$ python -q
>>> import numpy as np
>>> np.set_printoptions(precision=2, suppress=True, linewidth=100)
>>> J = np.load("m.npy")
>>> J
array([[ 4,  2, -2, -2,  2],
       [ 2,  1, -1, -1,  1],
       [-2, -1,  1,  1, -1],
       [-2, -1,  1,  1, -1],
       [ 2,  1, -1, -1,  1]])
>>> Y = J[0, 0] * J[1:] - np.outer(J[1:, 0], J[0])
>>> Y
array([[0, 0, 0, 0, 0],
       [0, 0, 0, 0, 0],
       [0, 0, 0, 0, 0],
       [0, 0, 0, 0, 0]])
>>> np.flatnonzero(~Y.round(6).any(axis=1))
array([0, 1, 2, 3])
>>> np.linalg.matrix_rank(Y), np.linalg.matrix_rank(J)
(np.int64(0), np.int64(1))
>>> J[:, 0] / J[0, 0]
array([ 1. ,  0.5, -0.5, -0.5,  0.5])
>>> J - J[0]
array([[ 0,  0,  0,  0,  0],
       [-2, -1,  1,  1, -1],
       [-6, -3,  3,  3, -3],
       [-6, -3,  3,  3, -3],
       [-2, -1,  1,  1, -1]])
>>> np.unravel_index(np.abs(J).argmax(), J.shape)
(np.int64(0), np.int64(0))
>>> J[5]
Traceback (most recent call last):
  File "<python-input-11>", line 1, in <module>
    J[5]
    ~^^^
IndexError: index 5 is out of bounds for axis 0 with size 5
>>> J.shape
(5, 5)
>>> J.sum(axis=1)
array([ 4,  2, -2, -2,  2])
>>> round(np.linalg.norm(J), 2)
np.float64(8.0)
>>> J.sum(axis=0)
array([ 4,  2, -2, -2,  2])
>>> np.linalg.matrix_rank(J)
np.int64(1)
>>> Uu, s, vt = np.linalg.svd(J)
>>> np.argmax(s[:-1] / (s[1:] + 1e-6)) + 1
np.int64(1)
>>> s.round(2) + 0
array([8., 0., 0., 0., 0.])
>>> Y = Uu[:, :1] @ np.diag(s[:1]) @ vt[:1]
>>> round(np.abs(J - Y).max(), 2)
np.float64(0.0)
>>> np.linalg.matrix_rank(Y)
np.int64(1)
>>> np.linalg.matrix_rank(J, rtol=0.05)
np.int64(1)
>>> round(np.linalg.norm(J - Y) / np.linalg.norm(J), 2)
np.float64(0.0)
>>> Y
array([[ 4.,  2., -2., -2.,  2.],
       [ 2.,  1., -1., -1.,  1.],
       [-2., -1.,  1.,  1., -1.],
       [-2., -1.,  1.,  1., -1.],
       [ 2.,  1., -1., -1.,  1.]])
>>> round(np.linalg.norm(J - Y, 2), 2), round(s[1], 2)
(np.float64(0.0), np.float64(0.0))
>>> A = np.diag(np.array([2, 2, 0, 2, 2, -2, 1, 0]))
>>> A
array([[ 2,  0,  0,  0,  0,  0,  0,  0],
       [ 0,  2,  0,  0,  0,  0,  0,  0],
       [ 0,  0,  0,  0,  0,  0,  0,  0],
       [ 0,  0,  0,  2,  0,  0,  0,  0],
       [ 0,  0,  0,  0,  2,  0,  0,  0],
       [ 0,  0,  0,  0,  0, -2,  0,  0],
       [ 0,  0,  0,  0,  0,  0,  1,  0],
       [ 0,  0,  0,  0,  0,  0,  0,  0]])
>>> w, V = np.linalg.eigh(A)
>>> np.linalg.svd(A, compute_uv=False)
array([2., 2., 2., 2., 2., 1., 0., 0.])
>>> np.linalg.eigvalsh(A + -2 * np.eye(8))
array([-4., -2., -2., -1.,  0.,  0.,  0.,  0.])
>>> V.T @ V
array([[1., 0., 0., 0., 0., 0., 0., 0.],
       [0., 1., 0., 0., 0., 0., 0., 0.],
       [0., 0., 1., 0., 0., 0., 0., 0.],
       [0., 0., 0., 1., 0., 0., 0., 0.],
       [0., 0., 0., 0., 1., 0., 0., 0.],
       [0., 0., 0., 0., 0., 1., 0., 0.],
       [0., 0., 0., 0., 0., 0., 1., 0.],
       [0., 0., 0., 0., 0., 0., 0., 1.]])
>>> V @ np.diag(w) @ V.T
array([[ 2.,  0.,  0.,  0.,  0.,  0.,  0.,  0.],
       [ 0.,  2.,  0.,  0.,  0.,  0.,  0.,  0.],
       [ 0.,  0.,  0.,  0.,  0.,  0.,  0.,  0.],
       [ 0.,  0.,  0.,  2.,  0.,  0.,  0.,  0.],
       [ 0.,  0.,  0.,  0.,  2.,  0.,  0.,  0.],
       [ 0.,  0.,  0.,  0.,  0., -2.,  0.,  0.],
       [ 0.,  0.,  0.,  0.,  0.,  0.,  1.,  0.],
       [ 0.,  0.,  0.,  0.,  0.,  0.,  0.,  0.]])
>>> w
array([-2.,  0.,  0.,  1.,  2.,  2.,  2.,  2.])
